$ python -q
>>> import numpy as np
>>> import numpy.linalg as la
>>> np.set_printoptions(precision=3, suppress=True, linewidth=100)
>>> M = np.load("case19.npy")
>>> M
array([[  1,  -3,   9, -27],
       [  1,  -2,   4,  -8],
       [  1,  -1,   1,  -1],
       [  1,   0,   0,   0],
       [  1,   1,   1,   1]])
>>> left, sigma, vt = la.svd(M)
>>> np.argmax(sigma[:-1] / (sigma[1:] + 1e-6)) + 1
np.int64(1)
>>> sigma
array([30.076,  2.5  ,  1.558,  0.857])
>>> A2 = left[:, :1] @ np.diag(sigma[:1]) @ vt[:1]
>>> la.matrix_rank(M, rtol=0.05)
np.int64(3)
>>> la.matrix_rank(A2)
np.int64(1)
>>> round(la.norm(M - A2, 2), 3), np.round(sigma[1], 3)
(np.float64(2.5), np.float64(2.5))
>>> rng = np.random.default_rng(6080)
>>> th = rng.uniform(0, 2 * np.pi, 23)
>>> q, _ = la.qr(np.array([[-1.2, -0.6],
...     [0.9, -0.7],
...     [0.7, 0.0],
...     [-1.0, 0.3],
...     [-0.2, -0.2],
...     [-0.3, -0.4]]))
>>> m1 = 20 * np.c_[np.cos(th), np.sin(th)] @ q.T
>>> m1
array([[ 16.531,   4.91 ,  -4.375,   1.735,   4.26 ,   7.895],
       [ -5.985, -15.418,  -2.567,   8.861,  -2.729,  -5.824],
       [-12.938,   8.274,   7.112,  -9.787,  -2.281,  -3.546],
       [-15.305,   4.418,   6.779,  -7.843,  -3.165,  -5.361],
       [-10.815, -13.401,  -0.239,   5.953,  -3.673,  -7.38 ],
       [ -7.151,  13.225,   6.564, -11.428,  -0.508,  -0.079],
       [ -5.13 , -15.585,  -2.922,   9.243,  -2.545,  -5.507],
       [ 14.048,  10.423,  -1.816,  -2.874,   4.164,   8.069],
       [  8.484,  14.629,   1.44 ,  -7.533,   3.239,   6.685],
       [ -3.16 ,  14.962,   5.676, -11.393,   0.568,   1.947],
       [  7.793,  14.896,   1.766,  -7.934,   3.102,   6.457],
       [ -1.313,  15.438,   5.165, -11.148,   1.038,   2.814],
       [  6.041,  15.405,   2.544,  -8.834,   2.74 ,   5.844],
       [ 16.168,  -2.088,  -6.376,   6.491,   3.567,   6.224],
       [ 16.67 ,   0.34 ,  -5.815,   4.958,   3.895,   6.959],
       [  6.746, -13.45 ,  -6.489,  11.459,   0.395,  -0.138],
       [ 15.9  ,  -2.931,  -6.538,   6.993,   3.432,   5.93 ],
       [ 14.814,   9.318,  -2.424,  -1.866,   4.245,   8.145],
       [ -8.359,  12.478,   6.766, -11.285,  -0.853,  -0.74 ],
       [  9.464, -11.686,  -6.917,  11.079,   1.178,   1.369],
       [  9.746, -11.466,  -6.95 ,  11.013,   1.263,   1.533],
       [  7.604,  14.962,   1.853,  -8.039,   3.064,   6.393],
       [  8.812,  14.489,   1.281,  -7.333,   3.303,   6.79 ]])
>>> # rank 2
>>> G = np.cov(m1, rowvar=False)
>>> print(np.argsort(-m1.std(axis=0).round(6), kind="stable"))
[1 0 3 5 2 4]
>>> np.argwhere(np.triu(np.abs(np.corrcoef(m1.T)) > 0.8, 1))
array([[0, 4],
       [0, 5],
       [1, 3],
       [2, 3],
       [4, 5]])
>>> np.median(m1, axis=0)
array([ 7.604,  8.274, -0.239, -2.874,  1.263,  2.814])
>>> np.round(np.corrcoef(m1[:, 3], m1[:, 1])[0, 1], 3)
np.float64(-0.927)
>>> m1.std(axis=0)
array([10.191, 11.49 ,  4.926,  8.477,  2.604,  4.983])
>>> r0 = np.array([8, -4])
>>> np.cross(m1[22, :3], m1[21, :3])
array([ 7.695, -6.596, 21.672])
>>> d = la.norm(m1[:, None] - m1[None], axis=-1)
>>> print(la.matrix_rank(d ** 2))
3
>>> print((d + 1e9 * np.eye(23)).round(6).argmin(axis=1))
[14  6  3  2  1 18  1 17 22 11 21  9 21 16 13 19 13  7  5 20 19 10  8]
>>> d[:5, :5]
array([[ 0.   , 34.803, 36.306, 38.22 , 37.606],
       [34.803,  0.   , 32.503, 29.105,  6.677],
       [36.306, 32.503,  0.   ,  5.333, 28.156],
       [38.22 , 29.105,  5.333,  0.   , 24.116],
       [37.606,  6.677, 28.156, 24.116,  0.   ]])
>>> d.shape
(23, 23)
>>> hat = M @ la.solve(M.T @ M, M.T)
>>> la.matrix_rank(np.eye(5) - hat)
np.int64(1)
>>> print(np.round(la.eigvalsh(hat), 3) + 0)
[0. 1. 1. 1. 1.]
>>> np.trace(hat)
np.float64(4.0)
>>> hat
array([[ 0.986,  0.057, -0.086,  0.057, -0.014],
       [ 0.057,  0.771,  0.343, -0.229,  0.057],
       [-0.086,  0.343,  0.486,  0.343, -0.086],
       [ 0.057, -0.229,  0.343,  0.771,  0.057],
       [-0.014,  0.057, -0.086,  0.057,  0.986]])
>>> r0 = np.array([-3, -5, -3])
>>> W0 = r0[np.abs(np.subtract.outer(np.arange(3), np.arange(3)))]
>>> print(W0)
[[-3 -5 -3]
 [-5 -3 -5]
 [-3 -5 -3]]
>>> # row 2 repeats row 0
>>> (W0 - W0.T) / 2
array([[0., 0., 0.],
       [0., 0., 0.],
       [0., 0., 0.]])
>>> np.trace(W0)
np.int64(-9)
>>> (W0 + W0.T) / 2
array([[-3., -5., -3.],
       [-5., -3., -5.],
       [-3., -5., -3.]])
>>> np.allclose(W0 @ W0.T, W0.T @ W0)
True
>>> np.round(np.abs(la.eigvals(W0)).max(), 3)
np.float64(11.728)
>>> A = np.load("data.npy")
>>> A
array([[  0,  -8,  -8],
       [  0,  10,  10],
       [  0,   6,   6],
       [  0, -10, -10]])
>>> left, sigma, vt = la.svd(A)
>>> np.argmax(sigma[:-1] / (sigma[1:] + 1e-6)) + 1
np.int64(1)
>>> A2 = left[:, :1] @ np.diag(sigma[:1]) @ vt[:1]
>>> round(float(la.norm(A - A2) / la.norm(A)), 3)
0.0
>>> round(float(la.norm(A - A2, 2)), 3), np.round(sigma[1], 3)
(0.0, np.float64(0.0))
>>> A2
array([[  0.,  -8.,  -8.],
       [  0.,  10.,  10.],
       [  0.,   6.,   6.],
       [  0., -10., -10.]])
>>> round(float(np.abs(A - A2).max()), 3)
0.0
